$ python -q
>>> import numpy as np
>>> np.set_printoptions(precision=3, suppress=True, linewidth=140, legacy="1.25")
>>> def rd(a):
...     return np.round(a, 3) + 0
... 
>>> mat = np.load("test2.npy")
>>> print(mat)
[[ 22.293   3.769   2.677 -12.339  19.297 -22.577 -21.719  14.379  -0.669]
 [-15.553  -3.901   4.077  -6.289  16.993   2.359  19.986  27.774   8.416]
 [ 23.725   2.862   2.247 -11.791  20.814 -21.709 -22.256  13.549  -2.969]
 [  8.32  -28.626   9.604 -33.764  -3.933  23.95  -10.539  14.672  -8.534]
 [-14.39   -2.989   7.934  -6.084  16.995   0.905  20.199  26.703   7.372]
 [ 22.513   4.83    3.622 -11.887  19.896 -22.306 -21.243  13.475   0.333]
 [ 24.119   2.416   4.733 -11.665  20.529 -21.734 -22.218  14.551  -2.59 ]
 [  8.276 -27.588  11.612 -33.152  -4.309  23.745 -10.84   16.198  -9.864]
 [  7.431 -27.426   8.542 -33.742  -4.981  22.992 -11.259  15.677 -10.38 ]
 [-12.29   -3.771   4.214  -6.2    17.778   1.863  20.186  25.326   9.834]
 [  7.069 -27.682  11.212 -35.08   -2.61   23.67   -7.622  17.623 -11.368]
 [  7.328 -28.948  11.695 -33.774  -3.82   24.826  -8.097  15.324 -11.409]
 [ 24.336   3.004   5.608 -12.156  20.669 -21.166 -23.378  11.358  -1.318]
 [  8.918 -30.      8.85  -33.27   -5.468  24.29  -10.502  15.084 -12.241]]
>>> gram = mat.T @ mat
>>> print(np.linalg.matrix_rank(gram))
9
>>> print(rd(np.linalg.svd(mat, compute_uv=False) ** 2))
[19626.192 10944.269  5134.052    28.939    19.733    14.114     5.678     2.806     1.204]
>>> print(rd(np.diag(gram)))
[3716.803 4935.97   817.359 7687.194 3053.894 5841.443 4262.684 4534.827  926.812]
>>> hat = mat @ np.linalg.solve(mat.T @ mat, mat.T)
>>> print(rd(hat @ mat[:, 5]))
[-22.577   2.359 -21.709  23.95    0.905 -22.306 -21.734  23.745  22.992   1.863  23.67   24.826 -21.166  24.29 ]
>>> print(rd(np.linalg.eigvalsh(hat)))
[0. 0. 0. 0. 0. 1. 1. 1. 1. 1. 1. 1. 1. 1.]
>>> blk = np.stack([mat, 2 * mat, mat[::-1]])
>>> print(blk.shape)
(3, 14, 9)
>>> print(rd(np.einsum("bij,cij->bc", blk, blk)))
[[ 35776.987  71553.974  12271.195]
 [ 71553.974 143107.947  24542.389]
 [ 12271.195  24542.389  35776.987]]
>>> print(np.linalg.matrix_rank(blk))
[9 9 9]
>>> print(np.linalg.matrix_rank(blk.reshape(3, -1)))
2
>>> print((blk @ mat.T).shape)
(3, 14, 14)
>>> F = np.array([[1, -2, 4, -8],
...     [1, -1, 1, -1],
...     [1, 0, 0, 0],
...     [1, 1, 1, 1],
...     [1, 2, 4, 8],
...     [1, 3, 9, 27]])
>>> ang = np.radians(72)
>>> R = np.eye(4)
>>> R[2, 2] = R[0, 0] = np.cos(ang)
>>> R[2, 0], R[0, 2] = -np.sin(ang), np.sin(ang)
>>> print(rd(R))
[[ 0.309  0.     0.951  0.   ]
 [ 0.     1.     0.     0.   ]
 [-0.951  0.     0.309  0.   ]
 [ 0.     0.     0.     1.   ]]
>>> M2 = F @ R.T
>>> print(rd(M2))
[[ 4.113 -2.     0.285 -8.   ]
 [ 1.26  -1.    -0.642 -1.   ]
 [ 0.309  0.    -0.951  0.   ]
 [ 1.26   1.    -0.642  1.   ]
 [ 4.113  2.     0.285  8.   ]
 [ 8.869  3.     1.83  27.   ]]
>>> print(rd(np.linalg.det(R)), rd(np.trace(R)))
1.0 2.618
>>> print(rd(np.abs(M2 - F).max(axis=0)))
[7.869 0.    7.17  0.   ]
>>> x = np.array([8, -7, 0, -6])
>>> rhs = F @ x
>>> print(rd(np.linalg.pinv(F) @ F))
[[1. 0. 0. 0.]
 [0. 1. 0. 0.]
 [0. 0. 1. 0.]
 [0. 0. 0. 1.]]
>>> print(rd(np.linalg.solve(F.T @ F, F.T @ rhs)))
[ 8. -7.  0. -6.]
>>> rng = np.random.default_rng(79741)
>>> rhs = rhs + 0.1 * rng.normal(size=6)
>>> print(rd(rhs))
[  70.114   20.873    8.081   -4.829  -54.069 -175.008]
>>> beta, *_ = np.linalg.lstsq(F, rhs)
>>> print(rd(F.T @ (rhs - F @ beta)))
[0. 0. 0. 0.]
>>> print(beta.round())
[ 8. -7.  0. -6.]
>>> M2 = F / np.linalg.norm(F, axis=1)
Traceback (most recent call last):
  File "<python-input-38>", line 1, in <module>
    M2 = F / np.linalg.norm(F, axis=1)
         ~~^~~~~~~~~~~~~~~~~~~~~~~~~~~
ValueError: operands could not be broadcast together with shapes (6,4) (6,) 
>>> M2 = F / np.linalg.norm(F, axis=1, keepdims=True)
>>> gram = M2 @ M2.T
>>> print(rd(gram))
[[ 1.     0.813  0.108 -0.271 -0.6   -0.701]
 [ 0.813  1.     0.5    0.    -0.271 -0.349]
 [ 0.108  0.5    1.     0.5    0.108  0.035]
 [-0.271  0.     0.5    1.     0.813  0.698]
 [-0.6   -0.271  0.108  0.813  1.     0.981]
 [-0.701 -0.349  0.035  0.698  0.981  1.   ]]
>>> print(rd(np.degrees(np.arccos(np.clip(gram[3, 5], -1, 1)))))
45.699
>>> print(np.argwhere(np.triu(np.abs(gram) > 0.95, 1)))
[[4 5]]
>>> print((gram - 2 * np.eye(6)).round(6).argmax(axis=1))
[1 0 1 4 5 4]
>>> print(rd(np.linalg.norm(M2, axis=1)))
[1. 1. 1. 1. 1. 1.]
>>> left, sv, VT = np.linalg.svd(gram)
>>> print(rd(sv))
[3.297 1.892 0.576 0.235 0.    0.   ]
>>> print(np.argmax(sv[:-1] / (sv[1:] + 1e-6)) + 1)
4
>>> M2 = left[:, :4] @ np.diag(sv[:4]) @ VT[:4]
>>> print(np.linalg.matrix_rank(M2))
4
>>> print(rd(M2))
[[ 1.     0.813  0.108 -0.271 -0.6   -0.701]
 [ 0.813  1.     0.5    0.    -0.271 -0.349]
 [ 0.108  0.5    1.     0.5    0.108  0.035]
 [-0.271  0.     0.5    1.     0.813  0.698]
 [-0.6   -0.271  0.108  0.813  1.     0.981]
 [-0.701 -0.349  0.035  0.698  0.981  1.   ]]
>>> print(np.linalg.matrix_rank(gram, rtol=0.05))
4
>>> f = np.array([5, 3])
>>> print(np.array([np.convolve(row, f, "same") for row in F]))
[[  5  -7  14 -28]
 [  5  -2   2  -2]
 [  5   3   0   0]
 [  5   8   8   8]
 [  5  13  26  52]
 [  5  18  54 162]]
>>> print(np.convolve(F[4], f))
[ 5 13 26 52 24]
>>> print(np.correlate(F[4], F[1], "full"))
[-1 -1 -3 -5  6 -4  8]
>>> X = np.array([[59, -2, 6, 80, 22, -52, -17, -89],
...     [-2, 107, 87, -29, 14, -26, -58, 41],
...     [6, 87, 182, -55, -44, -37, -144, 52],
...     [80, -29, -55, 138, 74, -59, 4, -142],
...     [22, 14, -44, 74, 132, -14, -46, -46],
...     [-52, -26, -37, -59, -14, 54, 34, 66],
...     [-17, -58, -144, 4, -46, 34, 191, -19],
...     [-89, 41, 52, -142, -46, 66, -19, 156]])
>>> # rank 4
>>> M2 = X / np.linalg.norm(X, axis=1, keepdims=True)
>>> gram = M2 @ M2.T
>>> print((gram - 2 * np.eye(8)).round(6).argmax(axis=1))
[3 2 1 0 3 7 5 5]
>>> print(rd(np.linalg.norm(M2, axis=1)))
[1. 1. 1. 1. 1. 1. 1. 1.]
>>> print(np.argwhere(np.triu(np.abs(gram) > 0.95, 1)))
[[3 7]]
>>> print((np.abs(gram) > 0.9).astype(int))
[[1 0 0 1 0 1 0 1]
 [0 1 0 0 0 0 0 0]
 [0 0 1 0 0 0 0 0]
 [1 0 0 1 0 0 0 1]
 [0 0 0 0 1 0 0 0]
 [1 0 0 0 0 1 0 0]
 [0 0 0 0 0 0 1 0]
 [1 0 0 1 0 0 0 1]]
